In [1]: import numpy as np

In [2]: import numpy.linalg as la

In [3]: np.set_printoptions(precision=2, suppress=True, linewidth=100, floatmode="fixed")

In [4]: def rnd(a):
   ...:     return np.round(a, 2) + 0
   ...: 

In [5]: mat = np.load("arr.npy")

In [6]: print(mat)
[[23.98 23.99 11.88 12.14]
 [ 0.00  0.03  0.08  0.16]
 [ 9.12  6.07 -0.15  3.91]
 [27.09 17.85  0.01 12.10]]

In [7]: r0, r1 = mat[1], mat[0]

In [8]: rnd(r0 @ r0)
Out[8]: np.float64(0.03)

In [9]: p = (r0 @ r1) / (r0 @ r0) * r0

In [10]: rnd(la.norm(r0 + r1) ** 2 + la.norm(r0 - r1) ** 2)
Out[10]: np.float64(2878.21)

In [11]: print(rnd((r1 - p) @ r0))
0.0

In [12]: rnd(p)
Out[12]: array([ 0.00,  3.29,  8.78, 17.57])

In [13]: print(rnd(r1 - p))
[23.98 20.70  3.10 -5.43]

In [14]: rnd(np.outer(r0, r1))
Out[14]: 
array([[0.00, 0.00, 0.00, 0.00],
       [0.72, 0.72, 0.36, 0.36],
       [1.92, 1.92, 0.95, 0.97],
       [3.84, 3.84, 1.90, 1.94]])

In [15]: B = mat / la.norm(mat, axis=1, keepdims=True)

In [16]: G = B @ B.T

In [17]: np.argwhere(np.triu(np.abs(G) > 0.95, 1))
Out[17]: array([[2, 3]])

In [18]: rnd(la.norm(B, axis=1))
Out[18]: array([1.00, 1.00, 1.00, 1.00])

In [19]: (np.abs(G) > 0.9).astype(int)
Out[19]: 
array([[1, 0, 1, 1],
       [0, 1, 0, 0],
       [1, 0, 1, 1],
       [1, 0, 1, 1]])

In [20]: print((G - 2 * np.eye(4)).round(6).argmax(axis=1))
[3 0 3 2]

In [21]: x = np.array([1, 5, 2, 3])

In [22]: rhs = mat @ x

In [23]: b, lr = np.zeros(4), 1 / la.norm(mat, 2) ** 2

In [24]: for i in range(25):
    ...:     b -= lr * mat.T @ (mat @ b - rhs)
    ...:     if i % 5 == 0: print(i, round(la.norm(mat @ b - rhs), 2))
    ...: 
0 24.41
5 20.42
10 17.09
15 14.29
20 11.96

In [25]: print(rnd(la.cond(mat)))
893.01

In [26]: print(mat.reshape(2, -1))
[[23.98 23.99 11.88 12.14  0.00  0.03  0.08  0.16]
 [ 9.12  6.07 -0.15  3.91 27.09 17.85  0.01 12.10]]

In [27]: mat.reshape(-1, 2)
Out[27]: 
array([[23.98, 23.99],
       [11.88, 12.14],
       [ 0.00,  0.03],
       [ 0.08,  0.16],
       [ 9.12,  6.07],
       [-0.15,  3.91],
       [27.09, 17.85],
       [ 0.01, 12.10]])

In [28]: T = mat.reshape(4, 2, -1)

In [29]: rnd(T.sum(axis=1))
Out[29]: 
array([[35.86, 36.13],
       [ 0.08,  0.19],
       [ 8.97,  9.98],
       [27.10, 29.95]])

In [30]: rnd(np.einsum("ihd,ihd->ih", T, T))
Out[30]: 
array([[1150.56,  288.51],
       [   0.00,    0.03],
       [ 120.02,   15.31],
       [1052.49,  146.41]])

In [31]: print(T.shape)
(4, 2, 2)

In [32]: T[:, 0]
Out[32]: 
array([[23.98, 23.99],
       [ 0.00,  0.03],
       [ 9.12,  6.07],
       [27.09, 17.85]])

In [33]: np.einsum("ihd,jhd->hij", T, T).shape
Out[33]: (2, 4, 4)

In [34]: T.transpose(1, 0, 2)
Out[34]: 
array([[[23.98, 23.99],
        [ 0.00,  0.03],
        [ 9.12,  6.07],
        [27.09, 17.85]],

       [[11.88, 12.14],
        [ 0.08,  0.16],
        [-0.15,  3.91],
        [ 0.01, 12.10]]])

In [35]: M = np.array([[2, 2, 0], [3, 3, 2], [1, 0, 2], [2, 0, 2], [3, 0, 3]])

In [36]: M[4] = M[3]

In [37]: M
Out[37]: 
array([[2, 2, 0],
       [3, 3, 2],
       [1, 0, 2],
       [2, 0, 2],
       [2, 0, 2]])

In [38]: Q, vecs = la.qr(M[:, :1])[0], la.qr(M[:, 1:])[0]

In [39]: s = la.svd(Q.T @ vecs, compute_uv=False)

In [40]: (s > 0.9).sum()
Out[40]: np.int64(1)

In [41]: rnd(s)
Out[41]: array([0.97])

In [42]: print(rnd(la.norm(Q @ Q.T - vecs @ vecs.T, 2)))
1.0

In [43]: rng = np.random.default_rng(1562)

In [44]: B = M + rng.integers(-2, 3, (5, 2)) @ rng.integers(-2, 3, (2, 3))

In [45]: B
Out[45]: 
array([[ 6, -2, -4],
       [ 5,  3,  0],
       [ 1, -2,  2],
       [ 6,  0, -2],
       [ 0,  4,  4]])

In [46]: rnd(la.svd(B - M, compute_uv=False))
Out[46]: array([9.92, 4.19, 0.00])

In [47]: la.norm(B, axis=2)
AxisError: axis 2 is out of bounds for array of dimension 2


In [48]: rnd(la.norm(B[3] - B[2]))
Out[48]: np.float64(6.71)

In [49]: print(rnd(la.norm(B, 2)))
10.7

In [50]: print(rnd(la.norm(B, axis=1)))
[7.48 5.83 3.00 6.32 5.66]

In [51]: print(B[3] @ B[2])
2

In [52]: x = np.array([3, 1, 0])

In [53]: rhs = M @ x

In [54]: print(rnd(la.solve(M.T @ M, M.T @ rhs)))
[3.00 1.00 0.00]

In [55]: la.solve(M, rhs)
LinAlgError: Last 2 dimensions of the array must be square


In [56]: rhs = rhs + 0.3 * rng.normal(size=5)

In [57]: rnd(rhs)
Out[57]: array([ 7.54, 12.08,  2.91,  6.05,  6.35])

In [58]: b, *_ = la.lstsq(M, rhs)

In [59]: b.round()
Out[59]: array([3.00, 1.00, 0.00])

In [60]: rnd(la.norm(rhs - M @ b))
Out[60]: np.float64(0.46)

In [61]: J = np.load("x.npy")

In [62]: J
Out[62]: 
array([[ 1,  1,  4],
       [ 0,  1,  0],
       [ 1,  2,  4],
       [ 2, -1,  8],
       [ 3, -3, 12]])

In [63]: la.cond(J) > 100
Out[63]: np.True_

In [64]: la.matrix_rank(J, rtol=0.1)
Out[64]: np.int64(2)

In [65]: w1 = np.array([[2, 2], [2, 0], [1, 3]])

In [66]: b = np.array([0, 1])

In [67]: act = np.maximum(J @ w1 + b, 0)

In [68]: (act > 0).mean(axis=0)
Out[68]: array([1.00, 1.00])

In [69]: act
Out[69]: 
array([[ 8, 15],
       [ 2,  1],
       [10, 15],
       [10, 29],
       [12, 43]])

In [70]: la.matrix_rank(act)
Out[70]: np.int64(2)

In [71]: (act > 0).astype(int)
Out[71]: 
array([[1, 1],
       [1, 1],
       [1, 1],
       [1, 1],
       [1, 1]])

In [72]: cent = np.array([[0, 2], [2, 2]])

In [73]: (act @ cent).round(6).argmax(axis=1)
Out[73]: array([1, 1, 1, 1, 1])

In [74]: B = J[0, 0] * J[1:] - np.outer(J[1:, 0], J[0])

In [75]: B
Out[75]: 
array([[ 0,  1,  0],
       [ 0,  1,  0],
       [ 0, -3,  0],
       [ 0, -6,  0]])

In [76]: np.flatnonzero(~B.round(6).any(axis=1))
Out[76]: array([], dtype=int64)

In [77]: J[:, 0] / J[0, 0]
Out[77]: array([1.00, 0.00, 1.00, 2.00, 3.00])

In [78]: la.matrix_rank(B), la.matrix_rank(J)
Out[78]: (np.int64(1), np.int64(2))

In [79]: X = np.array([[-3.0, 4.0, 0.0, 0.0, 0.0],
    ...:     [4.0, 3.0, 4.0, 0.0, 0.0],
    ...:     [0.0, 4.0, -2.0, 4.0, 0.0],
    ...:     [0.0, 0.0, 4.0, -4.0, 4.0],
    ...:     [0.0, 0.0, 0.0, 4.0, 1.0]])

In [80]: G = X.T @ X

In [81]: la.matrix_rank(G)
Out[81]: np.int64(5)

In [82]: np.diag(G)
Out[82]: array([25.00, 41.00, 36.00, 48.00, 17.00])

In [83]: rnd(la.svd(X, compute_uv=False) ** 2)
Out[83]: array([77.56, 47.78, 27.35, 12.37,  1.94])

In [84]: np.trace(G), (X ** 2).sum()
Out[84]: (np.float64(167.0), np.float64(167.0))

In [85]: left, s, vt = la.svd(X, full_matrices=False)

In [86]: print(rnd(left.T @ left))
[[1.00 0.00 0.00 0.00 0.00]
 [0.00 1.00 0.00 0.00 0.00]
 [0.00 0.00 1.00 0.00 0.00]
 [0.00 0.00 0.00 1.00 0.00]
 [0.00 0.00 0.00 0.00 1.00]]

In [87]: print((s > 1e-8).sum())
5

In [88]: rnd(s / s[0])
Out[88]: array([1.00, 0.78, 0.59, 0.40, 0.16])

In [89]: rnd(np.cumsum(s ** 2) / np.sum(s ** 2))
Out[89]: array([0.46, 0.75, 0.91, 0.99, 1.00])

In [90]: rnd(np.sqrt((s ** 2).sum())), rnd(la.norm(X))
Out[90]: (np.float64(12.92), np.float64(12.92))

In [91]: rnd(left.T @ X @ vt.T)
Out[91]: 
array([[8.81, 0.00, 0.00, 0.00, 0.00],
       [0.00, 6.91, 0.00, 0.00, 0.00],
       [0.00, 0.00, 5.23, 0.00, 0.00],
       [0.00, 0.00, 0.00, 3.52, 0.00],
       [0.00, 0.00, 0.00, 0.00, 1.39]])

In [92]: print(rnd(s))
[8.81 6.91 5.23 3.52 1.39]

In [93]: print(rnd(np.abs(vt[0])))
[0.17 0.25 0.56 0.71 0.29]

In [94]: print(left.shape, s.shape, vt.shape)
(5, 5) (5,) (5, 5)

In [95]: rnd(vt @ vt.T)
Out[95]: 
array([[1.00, 0.00, 0.00, 0.00, 0.00],
       [0.00, 1.00, 0.00, 0.00, 0.00],
       [0.00, 0.00, 1.00, 0.00, 0.00],
       [0.00, 0.00, 0.00, 1.00, 0.00],
       [0.00, 0.00, 0.00, 0.00, 1.00]])
